$ ipython --no-banner

In [1]: import numpy as np

In [2]: np.set_printoptions(precision=4, suppress=True, linewidth=140)

In [3]: tidy = lambda a: np.round(a, 4) + 0

In [4]: J = np.loadtxt("case5.csv", delimiter=",")

In [5]: tidy(J)
Out[5]: 
array([[ 0.    , -0.4328,  0.9015],
       [-0.8222, -0.5131, -0.2464],
       [ 0.5692, -0.7412, -0.3559]])

In [6]: W1 = np.array([[1, 2, 0, 2, 2, 0], [1, 0, 2, 0, 1, 0], [1, 0, 2, 2, 0, 1]])

In [7]: c = np.array([-1, -3, 0, -1, -2, -1])

In [8]: H = np.maximum(J @ W1 + c, 0)

In [9]: tidy((H > 0).mean(axis=0))
Out[9]: array([0.    , 0.    , 0.3333, 0.3333, 0.    , 0.    ])

In [10]: basis = np.array([[-1, 5, -4],
    ...:     [1, -3, 5],
    ...:     [-4, 0, 3],
    ...:     [5, 0, 1],
    ...:     [-5, -1, 5],
    ...:     [1, 5, -1]])

In [11]: (H @ basis).round(6).argmax(axis=1)
Out[11]: array([2, 0, 0])

In [12]: tidy(H @ basis)
Out[12]: 
array([[0.2654, 0.    , 3.6151],
       [0.    , 0.    , 0.    ],
       [0.    , 0.    , 0.    ]])

In [13]: tidy(np.linalg.eigvals(J))
Out[13]: array([ 1.    +0.j   , -0.9345+0.356j, -0.9345-0.356j])

In [14]: tidy(np.linalg.eigvals(J).sum().real)
Out[14]: np.float64(-0.869)

In [15]: tidy(np.einsum("ij,ji->", J, J))
Out[15]: np.float64(2.4931)

In [16]: tidy(np.einsum("ii->", J))
Out[16]: np.float64(-0.869)

In [17]: A2 = np.linalg.inv(J)

In [18]: (np.abs(A2) > 1e-9).astype(int)
Out[18]: 
array([[0, 1, 1],
       [1, 1, 1],
       [1, 1, 1]])

In [19]: tidy(np.linalg.slogdet(J)[0])
Out[19]: np.float64(1.0)

In [20]: tidy(np.linalg.det(J) * np.linalg.det(A2))
Out[20]: np.float64(1.0)

In [21]: ang = np.radians(30)

In [22]: R = np.eye(3)

In [23]: R[0, 0] = R[1, 1] = np.cos(ang)

In [24]: R[0, 1], R[1, 0] = -np.sin(ang), np.sin(ang)

In [25]: tidy(R)
Out[25]: 
array([[ 0.866, -0.5  ,  0.   ],
       [ 0.5  ,  0.866,  0.   ],
       [ 0.   ,  0.   ,  1.   ]])

In [26]: A2 = J @ R.T

In [27]: np.allclose(J @ J.T, A2 @ A2.T)
Out[27]: True

In [28]: np.allclose(np.linalg.norm(J, axis=1), np.linalg.norm(A2, axis=1))
Out[28]: True

In [29]: tidy(np.abs(A2 - J).max(axis=0))
Out[29]: array([0.3667, 0.3839, 0.    ])

In [30]: T = np.stack([J, 5 * J, J[::-1]])

In [31]: tidy(np.linalg.det(T))
Out[31]: array([  1., 125.,  -1.])

In [32]: T.shape
Out[32]: (3, 3, 3)

In [33]: tidy(np.einsum("bij,cij->bc", T, T))
Out[33]: 
array([[ 3., 15.,  1.],
       [15., 75.,  5.],
       [ 1.,  5.,  3.]])

In [34]: np.linalg.matrix_rank(T)
Out[34]: array([3, 3, 3])

In [35]: A = np.load("w.npy")

In [36]: A
Out[36]: 
array([[ 3. , -0.5, -0.6, -1.1],
       [10.5, -1. , -2. , -1. ],
       [-4.5,  0.4, -0.2, -0.2],
       [-2. , -0.4,  0.3,  2.1]])

In [37]: def softmax(z):
    ...:     e = np.exp(z - z.max(axis=-1, keepdims=True))
    ...:     return e / e.sum(axis=-1, keepdims=True)
    ...: 

In [38]: tidy(softmax(10 * A[0]))
Out[38]: array([1., 0., 0., 0.])

In [39]: tidy(softmax(A[0]))
Out[39]: array([0.931 , 0.0281, 0.0254, 0.0154])

In [40]: S = A @ A.T / np.sqrt(4)

In [41]: softmax(S).round(6).argmax(axis=1)
Out[41]: array([1, 1, 2, 3])

In [42]: tidy(softmax(S)[0] @ A)
Out[42]: array([10.4999, -1.    , -2.    , -1.    ])

In [43]: tidy(softmax(S))
Out[43]: 
array([[0.    , 1.    , 0.    , 0.    ],
       [0.    , 1.    , 0.    , 0.    ],
       [0.    , 0.    , 0.9977, 0.0023],
       [0.0001, 0.    , 0.4625, 0.5374]])

In [44]: tidy(softmax(S + np.triu(np.full(S.shape, -np.inf), 1)))
Out[44]: 
array([[1.    , 0.    , 0.    , 0.    ],
       [0.    , 1.    , 0.    , 0.    ],
       [0.    , 0.    , 1.    , 0.    ],
       [0.0001, 0.    , 0.4625, 0.5374]])

In [45]: tidy(np.linalg.det(A[::-1]))
Out[45]: np.float64(-9.846)

In [46]: tidy(np.linalg.det(A.T))
Out[46]: np.float64(-9.846)

In [47]: tidy(np.linalg.eigvals(A))
Out[47]: array([ 3.992 +0.j    ,  0.4541+1.5032j,  0.4541-1.5032j, -1.0003+0.j    ])

In [48]: tidy(np.linalg.eigvals(A).sum().real)
Out[48]: np.float64(3.9)

In [49]: W0 = np.load("block18.npy")

In [50]: W0
Out[50]: 
array([[-2. ,  1.3, -0.3],
       [ 0. , -1.6, -1.4],
       [ 2. ,  1.6,  0.8],
       [ 0.6,  0.2, -0.4],
       [-0.1, -0.3, -1. ],
       [-1.5,  5.7,  2.7],
       [ 0.2,  0.1,  1.6],
       [ 1.4, -0.8,  1. ],
       [-2.7, -0.2,  0.4],
       [-1.2, -0.2, -1.2],
       [-0.7, -0.3, -0.2],
       [-0.3, -0.8, -0.8],
       [ 0. ,  0.9,  0.1],
       [-1.3,  0.3, -0.2],
       [-1.2,  0.2,  1.8],
       [-0.3,  2.1,  1.8],
       [-0.6,  0.3,  0.1]])

In [51]: T = np.stack([W0, 5 * W0, W0[::-1]])

In [52]: tidy(np.einsum("bij,cij->bc", T, T))
Out[52]: 
array([[  95.36,  476.8 ,  -23.41],
       [ 476.8 , 2384.  , -117.05],
       [ -23.41, -117.05,   95.36]])

In [53]: T.shape
Out[53]: (3, 17, 3)

In [54]: Xc = (W0 - W0.mean(axis=0)) / W0.std(axis=0)

In [55]: np.argwhere(np.abs(Xc) > 2)
Out[55]: 
array([[2, 0],
       [5, 1],
       [5, 2]])

In [56]: tidy(Xc.std(axis=0))
Out[56]: array([1., 1., 1.])

In [57]: c = np.linalg.lstsq(np.delete(Xc, 2, axis=1), Xc[:, 2])[0]

In [58]: np.abs(c).argmax()
Out[58]: np.int64(1)

In [59]: x = np.array([0, 1, 2])

In [60]: rhs = W0 @ x

In [61]: c, lr = np.zeros(3), 1 / np.linalg.norm(W0, 2) ** 2

In [62]: for i in range(25):
    ...:     c -= lr * W0.T @ (W0 @ c - rhs)
    ...:     if i % 5 == 0: print(i, round(np.linalg.norm(W0 @ c - rhs), 4))
    ...: 
0 3.3969
5 1.334
10 0.6395
15 0.3092
20 0.1496

In [63]: tidy(c)
Out[63]: array([0.0056, 1.0157, 1.9766])

In [64]: A2 = np.array([[3, 4], [2, 1], [0, 5]])

In [65]: np.linalg.matrix_rank(np.vstack([W0, A2.T]))
Out[65]: np.int64(3)

In [66]: dist = np.linalg.norm(W0[:, None] - W0[None], axis=-1)

In [67]: (dist + 1e9 * np.eye(17)).round(6).argmin(axis=1)
Out[67]: array([13, 11, 12,  4, 11, 15, 14,  6, 13,  4, 16,  4, 16, 16,  6,  6, 10])

In [68]: dist.shape
Out[68]: (17, 17)

In [69]: tidy(dist[:5, :5])
Out[69]: 
array([[0.    , 3.6905, 4.1593, 2.8249, 2.5807],
       [3.6905, 0.    , 4.3681, 2.1448, 1.3638],
       [4.1593, 4.3681, 0.    , 2.3152, 3.3556],
       [2.8249, 2.1448, 2.3152, 0.    , 1.0488],
       [2.5807, 1.3638, 3.3556, 1.0488, 0.    ]])

In [70]: M = np.array([[3.0, 1.0], [1.0, 3.0]])

In [71]: M
Out[71]: 
array([[3., 1.],
       [1., 3.]])

In [72]: rng = np.random.default_rng(3560)

In [73]: idx = rng.permutation(2)

In [74]: idx
Out[74]: array([0, 1])

In [75]: A2 = M[idx][:, idx]

In [76]: tidy(np.sort(np.abs(np.linalg.eigvals(A2))))
Out[76]: array([2., 4.])

In [77]: np.allclose(A2, M)
Out[77]: True

In [78]: np.diag(A2)
Out[78]: array([3., 3.])

In [79]: low = np.linalg.cholesky(M)

In [80]: tidy(np.prod(np.diag(low)) ** 2), tidy(np.linalg.det(M))
Out[80]: (np.float64(8.0), np.float64(8.0))

In [81]: tidy(low @ low.T)
Out[81]: 
array([[3., 1.],
       [1., 3.]])

In [82]: tidy(low)
Out[82]: 
array([[1.7321, 0.    ],
       [0.5774, 1.633 ]])

In [83]: W1 = np.array([[-2, 0, 0], [2, 2, 0]])

In [84]: c = np.array([1, 1, 1])

In [85]: H = np.maximum(M @ W1 + c, 0)

In [86]: H
Out[86]: 
array([[0., 3., 1.],
       [5., 7., 1.]])

In [87]: (H > 0).mean(axis=0)
Out[87]: array([0.5, 1. , 1. ])

In [88]: (H > 0).astype(int)
Out[88]: 
array([[0, 1, 1],
       [1, 1, 1]])

In [89]: basis = np.array([[2, 1, 2], [3, 1, 0], [0, 0, 2]])

In [90]: H @ basis
Out[90]: 
array([[ 9.,  3.,  2.],
       [31., 12., 12.]])

In [91]: W1 @ basis
Out[91]: 
array([[-4, -2, -4],
       [10,  4,  4]])

In [92]: (H @ basis).round(6).argmax(axis=1)
Out[92]: array([0, 0])

In [93]: feats = np.array([[-3.0, -2.0, 0.0, 0.0],
    ...:     [-2.0, -1.0, -2.0, 0.0],
    ...:     [0.0, -2.0, -1.0, -2.0],
    ...:     [0.0, 0.0, -2.0, 0.0]])

In [94]: idx = rng.permutation(4)

In [95]: A2 = feats[:, idx] * rng.choice([-1, 1], 4)

In [96]: A2
Out[96]: 
array([[-3.,  2., -0.,  0.],
       [-2.,  1., -0., -2.],
       [ 0.,  2.,  2., -1.],
       [ 0., -0., -0., -2.]])

In [97]: Uu, _, VT = np.linalg.svd(feats.T @ A2)

In [98]: tidy(Uu @ VT)
Out[98]: 
array([[ 1.,  0.,  0.,  0.],
       [ 0., -1.,  0.,  0.],
       [ 0.,  0.,  0.,  1.],
       [ 0.,  0., -1.,  0.]])

In [99]: [round(float(x), 4) for x in np.linalg.svd(feats, compute_uv=False)[:3]]
Out[99]: [4.7193, 2.7202, 2.3043]

In [100]: np.linalg.matrix_rank(feats, rtol=0.1)
Out[100]: np.int64(3)

In [101]: round(np.log10(np.linalg.cond(feats)))
Out[101]: 2

In [102]: np.argsort(-np.linalg.norm(feats, axis=0).round(6), kind="stable")[:3]
Out[102]: array([0, 1, 2])

In [103]: tidy(np.linalg.norm(feats, 2) / np.linalg.norm(feats))
Out[103]: np.float64(0.7977)

In [104]: tidy(np.abs(np.linalg.svd(feats)[2][-1]))
Out[104]: array([0.404 , 0.6333, 0.0445, 0.6586])

In [105]: np.linalg.cond(feats) > 100
Out[105]: np.False_

In [106]: E = np.array([[0, 0, 0, 0], [0, 0, 0, 1], [0, 2, 0, 0]])

In [107]: Uu, sv, VT = np.linalg.svd(E)

In [108]: V = VT[:(sv > 1e-8).sum()]

In [109]: x = E[1] + 3 * E[0] + rng.integers(2) * np.eye(4)[1]

In [110]: x
Out[110]: array([0., 0., 0., 1.])

In [111]: np.linalg.matrix_rank(np.vstack([E, x]))
Out[111]: np.int64(2)

In [112]: tidy(np.linalg.norm(x - V.T @ V @ x))
Out[112]: np.float64(0.0)

In [113]: np.allclose(V.T @ V @ x, x)
Out[113]: True

In [114]: E.reshape(-1, 2)
Out[114]: 
array([[0, 0],
       [0, 0],
       [0, 0],
       [0, 1],
       [0, 2],
       [0, 0]])

In [115]: T = E.reshape(3, 2, -1)

In [116]: np.einsum("ihd,ihd->ih", T, T)
Out[116]: 
array([[0, 0],
       [0, 1],
       [4, 0]])

In [117]: T.shape
Out[117]: (3, 2, 2)

In [118]: rank = np.linalg.matrix_rank(E)

In [119]: rank
Out[119]: np.int64(2)

In [120]: ns = np.linalg.svd(E)[2][rank:].T

In [121]: np.allclose(E @ ns, 0)
Out[121]: True

In [122]: E @ ns
Out[122]: 
array([[0., 0.],
       [0., 0.],
       [0., 0.]])

In [123]: [int(np.linalg.matrix_rank(E[:, :j + 1])) for j in range(4)]
Out[123]: [0, 1, 1, 2]

In [124]: K = np.load("run14.npy")

In [125]: K
Out[125]: 
array([[ 0,  1, -4,  0],
       [ 0,  0,  0,  0],
       [ 0,  0,  0,  0],
       [ 0,  0,  0,  8]])

In [126]: np.poly(K)
Out[126]: array([ 1., -8.,  0.,  0.,  0.])

In [127]: tidy(np.linalg.eigvals(K).sum().real)
Out[127]: np.float64(8.0)

In [128]: np.kron(np.eye(2, dtype=int), K)
Out[128]: 
array([[ 0,  1, -4,  0,  0,  0,  0,  0],
       [ 0,  0,  0,  0,  0,  0,  0,  0],
       [ 0,  0,  0,  0,  0,  0,  0,  0],
       [ 0,  0,  0,  8,  0,  0,  0,  0],
       [ 0,  0,  0,  0,  0,  1, -4,  0],
       [ 0,  0,  0,  0,  0,  0,  0,  0],
       [ 0,  0,  0,  0,  0,  0,  0,  0],
       [ 0,  0,  0,  0,  0,  0,  0,  8]])

In [129]: np.einsum("ij,ji->", K, K)
Out[129]: np.int64(64)
